$ python -q
>>> import numpy as np
>>> from numpy import linalg as LA
>>> np.set_printoptions(precision=1, suppress=True, linewidth=160, legacy="1.25")
>>> q, _ = LA.qr(np.array([[-0.7, 0.6, 1.5, -1.1, -0.8, 0.6, 0.5, -2.0],
...     [-0.4, 0.4, -2.3, 1.5, -1.0, -0.1, -1.6, -0.6],
...     [0.3, 0.8, -2.7, 0.2, -0.3, -0.4, 0.7, -0.3],
...     [1.3, 0.0, -0.1, -1.0, 1.4, 0.0, 0.9, 0.0],
...     [1.3, -0.4, -0.1, 0.2, -0.7, -0.4, 1.3, -0.4],
...     [-1.8, -0.1, -0.1, -0.8, -1.0, 0.1, -0.2, 1.5],
...     [0.5, -1.0, -0.8, -0.5, -1.8, -0.1, 0.9, -0.1],
...     [-1.3, -0.4, -0.7, 0.8, -1.6, -0.5, -0.4, -1.0]]))
>>> K = q[:, :6]
>>> K.round(1) + 0
array([[-0.2, -0.4,  0.4, -0.3, -0.7, -0.1],
       [-0.1, -0.2, -0.5,  0.3, -0.2, -0.5],
       [ 0.1, -0.5, -0.6, -0.3, -0.1,  0.3],
       [ 0.4, -0.1,  0. , -0.5,  0.3,  0. ],
       [ 0.4,  0.2,  0. ,  0.1, -0.5,  0.4],
       [-0.6,  0.1, -0.1, -0.5,  0.1,  0.1],
       [ 0.2,  0.6, -0.3, -0.4, -0.3, -0.4],
       [-0.4,  0.3, -0.3,  0.2, -0.1,  0.5]])
>>> # columns are unit length and at right angles
>>> x = np.array([-2, 4, 1, 4, 3, 3])
>>> target = K @ x
>>> LA.solve(K.T @ K, K.T @ target)
array([-2.,  4.,  1.,  4.,  3.,  3.])
>>> print(LA.lstsq(K, target)[0])
[-2.  4.  1.  4.  3.  3.]
>>> rng = np.random.default_rng(128)
>>> target = target + 0.3 * rng.normal(size=8)
>>> target
array([-3.9, -2.5, -3.8, -1.6,  0.7,  0.2, -1.7,  4.3])
>>> beta, *_ = LA.lstsq(K, target)
>>> beta.round()
array([-2.,  5.,  1.,  4.,  3.,  3.])
>>> beta
array([-1.8,  4.5,  1.3,  3.9,  2.7,  3.5])
>>> print(round(LA.norm(target - K @ beta), 1))
0.2
>>> f, g = K[4], K[7]
>>> round(f @ g, 1)
0.2
>>> print(round(float(f @ f), 1))
0.7
>>> pr = (f @ g) / (f @ f) * f
>>> print(round(float((g - pr) @ f), 1))
0.0
>>> proj = K @ LA.solve(K.T @ K, K.T)
>>> np.diag(proj)
array([0.9, 0.8, 0.9, 0.5, 0.7, 0.7, 0.9, 0.7])
>>> M2 = K / LA.norm(K, axis=1, keepdims=True)
>>> gram = M2 @ M2.T
>>> print(np.round(np.degrees(np.arccos(np.clip(gram[3, 5], -1, 1))), 1))
87.7
>>> LA.norm(M2, axis=1)
array([1., 1., 1., 1., 1., 1., 1., 1.])
>>> (gram - 2 * np.eye(8)).round(6).argmax(axis=1)
array([5, 2, 3, 2, 7, 7, 4, 5])
>>> gram[3].round(1) + 0
array([-0.3, -0.4,  0.3,  1. , -0.1,  0. ,  0.1, -0.5])
>>> gram.round(1) + 0
array([[ 1. , -0.1,  0.1, -0.3,  0.1,  0.1,  0. , -0.2],
       [-0.1,  1. ,  0.2, -0.4, -0.2, -0.2,  0.1, -0.1],
       [ 0.1,  0.2,  1. ,  0.3,  0.2,  0.1, -0.1,  0.1],
       [-0.3, -0.4,  0.3,  1. , -0.1,  0. ,  0.1, -0.5],
       [ 0.1, -0.2,  0.2, -0.1,  1. , -0.5,  0.2,  0.3],
       [ 0.1, -0.2,  0.1,  0. , -0.5,  1. ,  0.2,  0.4],
       [ 0. ,  0.1, -0.1,  0.1,  0.2,  0.2,  1. , -0.1],
       [-0.2, -0.1,  0.1, -0.5,  0.3,  0.4, -0.1,  1. ]])
>>> left, sig, vt = LA.svd(gram)
>>> evecs = vt[:(sig > 1e-8).sum()]
>>> x = gram[6] + 3 * gram[3] + rng.integers(2) * np.eye(8)[5]
>>> x.round(1) + 0
array([-0.8, -1.2,  0.8,  3.1,  0. ,  1.3,  1.4, -1.6])
>>> np.diag(evecs.T @ evecs)
array([0.9, 0.7, 0.8, 0.6, 0.7, 0.7, 0.9, 0.7])
>>> arr = np.loadtxt("test14.csv", delimiter=",")
>>> arr
array([[3., 0., 2., 0., 0., 0., 0., 0., 0., 0., 2., 2.],
       [0., 3., 0., 2., 2., 2., 2., 2., 2., 2., 0., 0.],
       [2., 0., 3., 0., 0., 0., 0., 0., 0., 0., 2., 2.],
       [0., 2., 0., 3., 2., 2., 2., 2., 2., 2., 0., 0.],
       [0., 2., 0., 2., 3., 2., 2., 2., 2., 2., 0., 0.],
       [0., 2., 0., 2., 2., 3., 2., 2., 2., 2., 0., 0.],
       [0., 2., 0., 2., 2., 2., 3., 2., 2., 2., 0., 0.],
       [0., 2., 0., 2., 2., 2., 2., 3., 2., 2., 0., 0.],
       [0., 2., 0., 2., 2., 2., 2., 2., 3., 2., 0., 0.],
       [0., 2., 0., 2., 2., 2., 2., 2., 2., 3., 0., 0.],
       [2., 0., 2., 0., 0., 0., 0., 0., 0., 0., 3., 2.],
       [2., 0., 2., 0., 0., 0., 0., 0., 0., 0., 2., 3.]])
>>> # splits into 2 blocks
>>> x = np.ones(12)
>>> for _ in range(6):
...     x = arr @ x
...     x /= LA.norm(x)
...     print(round(x @ arr @ x, 1))
... 
16.0
16.7
16.9
17.0
17.0
17.0
>>> np.round(LA.eigvalsh(arr)[-1], 1)
17.0
>>> x.round(1) + 0
array([0. , 0.4, 0. , 0.4, 0.4, 0.4, 0.4, 0.4, 0.4, 0.4, 0. , 0. ])
